$ python3 -q
>>> import numpy as np
>>> from numpy import linalg as LA
>>> np.set_printoptions(precision=2, suppress=True, linewidth=140, legacy="1.25")
>>> rd = lambda a: np.round(a, 2) + 0
>>> data = np.loadtxt("block1.csv", delimiter=",")
>>> print(rd(data))
[[ 18.86   1.82  -6.42]
 [  0.68   8.26 -18.2 ]
 [ -5.5   -7.71  17.62]
 [ 19.95  -0.6   -1.26]
 [ 16.06  -5.72  10.47]
 [-19.84   0.02   2.53]
 [-18.38  -2.35   7.53]
 [-18.9    3.6   -5.46]
 [-18.83   3.68  -5.64]
 [ 17.3   -4.99   8.71]
 [  6.92  -8.12  16.92]
 [-10.25   7.62 -15.39]
 [  1.     8.24 -18.2 ]
 [ -3.36  -8.01  18.01]
 [-16.63   5.4   -9.71]
 [  0.31   8.28 -18.2 ]
 [ 18.34  -4.18   6.8 ]
 [ 17.6    3.06  -8.99]
 [ 19.59  -2.57   3.11]
 [ -2.15   8.35 -18.04]
 [ -3.33   8.34 -17.87]
 [-19.58  -0.67   4.  ]]
>>> print(np.allclose(data[:-1].T @ LA.lstsq(data[:-1].T, data[-1])[0], data[-1]))
True
>>> print(rd(data @ LA.pinv(data) @ data))
[[ 18.86   1.82  -6.42]
 [  0.68   8.26 -18.2 ]
 [ -5.5   -7.71  17.62]
 [ 19.95  -0.6   -1.26]
 [ 16.06  -5.72  10.47]
 [-19.84   0.02   2.53]
 [-18.38  -2.35   7.53]
 [-18.9    3.6   -5.46]
 [-18.83   3.68  -5.64]
 [ 17.3   -4.99   8.71]
 [  6.92  -8.12  16.92]
 [-10.25   7.62 -15.39]
 [  1.     8.24 -18.2 ]
 [ -3.36  -8.01  18.01]
 [-16.63   5.4   -9.71]
 [  0.31   8.28 -18.2 ]
 [ 18.34  -4.18   6.8 ]
 [ 17.6    3.06  -8.99]
 [ 19.59  -2.57   3.11]
 [ -2.15   8.35 -18.04]
 [ -3.33   8.34 -17.87]
 [-19.58  -0.67   4.  ]]
>>> print(np.unique(data.round(6), axis=0).shape)
(22, 3)
>>> print(rd(np.trace(LA.pinv(data) @ data)))
2.0
>>> M = np.array([[1, 3, 1, 3, 1, 3],
...     [1, 2, 1, 2, 1, 2],
...     [3, 0, 3, 0, 3, 0],
...     [1, 3, 1, 3, 1, 3],
...     [1, 2, 1, 2, 1, 2],
...     [3, 0, 3, 0, 3, 0]])
>>> print([round(float(x), 2) for x in LA.svd(M, compute_uv=False)[:3]])
[10.13, 6.43, 0.0]
>>> print(LA.matrix_rank(M, rtol=0.1))
2
>>> t = np.radians(120)
>>> Rm = np.eye(6)
>>> Rm[1, 1] = Rm[5, 5] = np.cos(t)
>>> Rm[1, 5], Rm[5, 1] = -np.sin(t), np.sin(t)
>>> print(rd(Rm))
[[ 1.    0.    0.    0.    0.    0.  ]
 [ 0.   -0.5   0.    0.    0.   -0.87]
 [ 0.    0.    1.    0.    0.    0.  ]
 [ 0.    0.    0.    1.    0.    0.  ]
 [ 0.    0.    0.    0.    1.    0.  ]
 [ 0.    0.87  0.    0.    0.   -0.5 ]]
>>> out = M @ Rm.T
>>> print(rd(out))
[[ 1.   -4.1   1.    3.    1.    1.1 ]
 [ 1.   -2.73  1.    2.    1.    0.73]
 [ 3.    0.    3.    0.    3.    0.  ]
 [ 1.   -4.1   1.    3.    1.    1.1 ]
 [ 1.   -2.73  1.    2.    1.    0.73]
 [ 3.    0.    3.    0.    3.    0.  ]]
>>> print(np.allclose(LA.norm(M, axis=1), LA.norm(out, axis=1)))
True
>>> print(rd(LA.svd(M, compute_uv=False)), rd(LA.svd(out, compute_uv=False)))
[10.13  6.43  0.    0.    0.    0.  ] [10.13  6.43  0.    0.    0.    0.  ]
>>> print(np.allclose(M @ M.T, out @ out.T))
True
>>> print(rd(LA.norm(out, 2) / LA.norm(out)))
0.84
>>> print(LA.matrix_rank(out, rtol=0.1))
2
>>> X = np.load("mat.npy")
>>> print(rd(X))
[[-0.49 -0.09 -0.15 -0.42  0.74]
 [ 0.37 -0.15  0.4   0.55  0.62]
 [ 0.61 -0.61 -0.23 -0.44  0.03]
 [-0.08 -0.1   0.87 -0.45 -0.14]
 [ 0.49  0.77 -0.01 -0.35  0.21]]
>>> out = np.array([[3, -2], [-3, -3], [-3, -2], [-2, -3], [-3, -1]])
>>> print(rd(np.einsum("ij->j", X)))
[ 0.9  -0.18  0.88 -1.11  1.47]
>>> print(LA.matrix_rank(X @ out))
2
>>> print(rd(out.T @ X.T))
[[-2.14 -2.61  5.15 -1.26 -0.72]
 [ 2.07 -3.36  2.36  0.19 -2.41]]
>>> print(LA.matrix_rank(np.vstack([X, out.T])))
5
>>> E = np.array([[-1, 2, 3, 5, -3],
...     [2, -1, 2, 3, 5],
...     [3, 2, -1, 2, 3],
...     [5, 3, 2, -1, 2],
...     [-3, 5, 3, 2, -1]])
>>> evals, V = LA.eigh(E)
>>> x = np.array([2, 3, 2, 1, 2])
>>> print(x @ E @ x)
164
>>> print(rd(V * np.abs(evals) @ V.T))
[[ 6.32  0.3  -0.06 -0.41  2.79]
 [ 0.3   6.12  1.97  1.17 -0.41]
 [-0.06  1.97  4.39  1.97 -0.06]
 [-0.41  1.17  1.97  6.12  0.3 ]
 [ 2.79 -0.41 -0.06  0.3   6.32]]
>>> print(np.abs(E).sum(axis=1).max(), rd(np.abs(evals).max()))
14 9.2
>>> evals, V = LA.eig(E)
>>> print(rd(E @ V[:, 0] - evals[0] * V[:, 0]))
[0. 0. 0. 0. 0.]
>>> f, g = E[2], E[3]
>>> print(f @ f)
27
>>> p = (f @ g) / (f @ f) * f
>>> print(np.outer(f, g))
[[15  9  6 -3  6]
 [10  6  4 -2  4]
 [-5 -3 -2  1 -2]
 [10  6  4 -2  4]
 [15  9  6 -3  6]]
>>> print(rd(p))
[ 2.56  1.7  -0.85  1.7   2.56]
>>> print(LA.matrix_rank(np.outer(f, g)))
1
>>> print((g - p) @ f)
0.0
>>> def softmax(z):
...     e = np.exp(z - z.max(axis=-1, keepdims=True))
...     return e / e.sum(axis=-1, keepdims=True)
... 
>>> print(rd(softmax(E).sum(axis=1)))
[1. 1. 1. 1. 1.]
>>> att = E @ E.T / np.sqrt(5)
>>> print(softmax(att).round(6).argmax(axis=1))
[0 1 2 3 4]
>>> out = np.array([[0, 1], [2, 1], [-2, 1]])
>>> C = np.array([[-2, 0, 3, -1, 0, -1], [0, -3, -3, -1, -2, 1]])
>>> rng = np.random.default_rng(3731)
>>> K = out @ C + 0.05 * rng.normal(size=(3, 6))
>>> print(rd(K))
[[ 0.03 -3.08 -3.   -1.   -1.93  0.95]
 [-3.96 -2.98  3.02 -3.05 -2.02 -0.99]
 [ 3.91 -2.99 -9.11  0.97 -1.91  2.95]]
>>> print(rd(LA.svd(K, compute_uv=False)))
[12.11  6.78  0.11]
>>> print(rd(K.reshape(-1, 2)))
[[ 0.03 -3.08]
 [-3.   -1.  ]
 [-1.93  0.95]
 [-3.96 -2.98]
 [ 3.02 -3.05]
 [-2.02 -0.99]
 [ 3.91 -2.99]
 [-9.11  0.97]
 [-1.91  2.95]]
>>> print(rd(K.reshape(2, -1)))
[[ 0.03 -3.08 -3.   -1.   -1.93  0.95 -3.96 -2.98  3.02]
 [-3.05 -2.02 -0.99  3.91 -2.99 -9.11  0.97 -1.91  2.95]]
>>> print(rd(K.ravel(order="F")))
[ 0.03 -3.96  3.91 -3.08 -2.98 -2.99 -3.    3.02 -9.11 -1.   -3.05  0.97 -1.93 -2.02 -1.91  0.95 -0.99  2.95]
>>> T = K.reshape(3, 2, -1)
>>> print(rd(np.swapaxes(T, 1, 2)[0]))
[[ 0.03 -1.  ]
 [-3.08 -1.93]
 [-3.    0.95]]
>>> print(np.einsum("ihd,jhd->hij", T, T).shape)
(2, 3, 3)
>>> Uu, sv, VT = LA.svd(K)
>>> print(np.argmax(sv[:-1] / (sv[1:] + 1e-6)) + 1)
2
>>> out = Uu[:, :2] @ np.diag(sv[:2]) @ VT[:2]
>>> print(LA.matrix_rank(out))
2
>>> print(rd(out))
[[-0.01 -3.02 -3.03 -1.03 -1.96  0.97]
 [-3.94 -3.01  3.04 -3.04 -2.01 -1.  ]
 [ 3.93 -3.02 -9.09  0.98 -1.9   2.94]]
>>> print(rd(LA.norm(K - out) / LA.norm(K)))
0.01
>>> m1 = np.loadtxt("m.csv", delimiter=",")
>>> print(m1)
[[ 0.7  1.9 -0.5  0.4 -1.8  0.7]
 [-0.1 -0.5  0.  -1.1  0.6  0.5]
 [ 0.4  0.7 -0.8  0.4  0.2  1.1]
 [-1.2 -0.1  1.8  1.6  0.6 -0.9]
 [-0.2 -0.8  0.3  0.2 -0.9  0. ]
 [-0.2  0.9  0.9  1.5  0.2  0.5]
 [ 0.1  0.4 -0.8  0.5 -0.5  0.8]
 [ 1.4  0.9  0.8  0.4 -0.4  0.4]
 [-0.2 -2.1  1.8  1.2 -0.4 -0.1]
 [-0.3 -0.1 -0.2  1.   0.2  0.5]
 [-0.3  1.  -0.2  1.9  0.9  1. ]
 [ 1.4  1.8  1.5  0.2  1.5 -0.9]
 [ 0.5 -0.1  0.  -0.3 -1.9  0. ]
 [ 0.7 -0.3 -0.4  0.4  1.1 -1.9]
 [-0.6 -0.9  1.1 -2.   0.9  1.2]
 [-0.7  0.4 -0.4  0.5  0.1 -0.5]
 [-0.7  0.   0.7  2.3 -0.7 -0.1]
 [ 0.5 -0.7  1.2  0.9  0.5  0. ]
 [-0.5 -7.5 -9.   3.   5.5 -1.5]
 [ 1.6 -0.3 -0.9 -0.8 -0.2 -1. ]
 [ 0.6  0.4  0.6  0.4 -0.5  0.5]
 [-0.2 -0.3 -0.1 -0.8  0.7 -1.2]
 [-1.1  1.4  0.9 -1.3  0.6  1.5]
 [ 2.5 -0.7  2.1 -0.2 -0.5 -0.8]
 [-1.3 -0.4  1.5 -0.4  0.5 -0.9]]
>>> G = m1.T @ m1
>>> print(rd(LA.svd(m1, compute_uv=False) ** 2))
[193.57  31.    28.24  23.94  17.63  10.26]
>>> print(LA.matrix_rank(G))
6
>>> print((m1 @ m1.T).shape)
(25, 25)
>>> print(np.allclose(G, G.T))
True
>>> print(rd(np.diag(G)))
[ 21.02  76.2  104.99  35.81  46.79  19.83]
>>> O, Rm = LA.qr(m1)
>>> print(np.trace(O @ O.T))
6.0
>>> print(rd(abs(Rm[0, 0])), rd(LA.norm(m1[:, 0])))
4.58 4.58
>>> print(np.allclose(Rm.T @ Rm, m1.T @ m1))
True
>>> print(O.shape, Rm.shape)
(25, 6) (6, 6)
>>> W0 = np.array([[1.08, 1.98, -0.93, -3.99, -0.09, 2.05, -4.9],
...     [-0.94, 3.11, 3.11, -9.07, -1.06, 0.25, -6.87],
...     [0.99, -6.87, 0.88, 10.93, 1.04, -6.06, 12.91],
...     [5.02, -2.97, 1.1, -3.05, 0.85, -4.0, -1.05],
...     [-5.93, 2.03, 6.17, -3.95, -2.01, -1.92, -0.08],
...     [4.97, -1.0, -1.07, -4.03, 0.95, -1.04, -4.07]])
>>> print([round(float(x), 2) for x in LA.svd(W0, compute_uv=False)[:3]])
[24.02, 11.55, 9.39]
>>> print(LA.cond(W0) > 100)
True
>>> print(LA.matrix_rank(W0, rtol=0.1))
3
>>> Uu, sv, VT = LA.svd(W0, full_matrices=False)
>>> print(rd(np.abs(VT[0])))
[0.03 0.31 0.05 0.65 0.06 0.2  0.66]
>>> print(rd(VT @ VT.T))
[[1. 0. 0. 0. 0. 0.]
 [0. 1. 0. 0. 0. 0.]
 [0. 0. 1. 0. 0. 0.]
 [0. 0. 0. 1. 0. 0.]
 [0. 0. 0. 0. 1. 0.]
 [0. 0. 0. 0. 0. 1.]]
>>> print(rd(sv / sv[0]))
[1.   0.48 0.39 0.01 0.01 0.  ]
>>> print(rd(np.cumsum(sv ** 2) / np.sum(sv ** 2)))
[0.72 0.89 1.   1.   1.   1.  ]
>>> print(np.abs(Uu[:, 0]).round(6).argmax())
2
>>> f, g = W0[0], W0[3]
>>> print(rd(f @ g))
7.56
>>> print(rd(f @ f))
50.09
>>> p = (f @ g) / (f @ f) * f
>>> print(LA.matrix_rank(np.outer(f, g)))
1
>>> print(rd(p))
[ 0.16  0.3  -0.14 -0.6  -0.01  0.31 -0.74]
>>> x = np.array([0, 3, 0, -1, -5])
>>> target = X @ x
>>> print(rd(target))
[-3.56 -4.08 -1.56  0.85  1.59]
>>> print(rd(LA.solve(X, target + X[:, 4])))
[ 0.  3.  0. -1. -4.]
>>> print(rd(LA.solve(X, X[:, 0])))
[1. 0. 0. 0. 0.]
>>> arr = np.loadtxt("arr.csv", delimiter=",")
>>> print(rd(arr))
[[ 2.02  1.12  0.56 -0.2   0.81  0.18  0.59]
 [ 1.12  3.39 -0.06  0.11  0.45 -0.77  0.7 ]
 [ 0.56 -0.06  3.36  0.19 -0.72 -0.26 -0.31]
 [-0.2   0.11  0.19  1.08 -1.02 -1.18 -0.44]
 [ 0.81  0.45 -0.72 -1.02  3.48 -0.68 -0.17]
 [ 0.18 -0.77 -0.26 -1.18 -0.68  3.04  1.6 ]
 [ 0.59  0.7  -0.31 -0.44 -0.17  1.6   2.64]]
>>> evals, V = LA.eigh(arr)
>>> x = np.array([7, 4, -4, -6, 7, -8, 9])
>>> print(rd(np.abs(arr).sum(axis=1).max()), np.abs(evals).max())
7.71 5.0
>>> print(rd(x @ arr @ x))
1026.48
>>> print(rd(x @ arr @ x / (x @ x)), rd(evals[0]), evals[-1])
3.3 0.0 5.0
>>> Uu, sv, VT = LA.svd(arr)
>>> print(np.argmax(sv[:-1] / (sv[1:] + 1e-6)) + 1)
6
>>> out = Uu[:, :6] @ np.diag(sv[:6]) @ VT[:6]
>>> print(LA.matrix_rank(arr, rtol=0.05))
6
>>> print(rd(LA.norm(arr - out, 2)), rd(sv[6]))
0.0 0.0
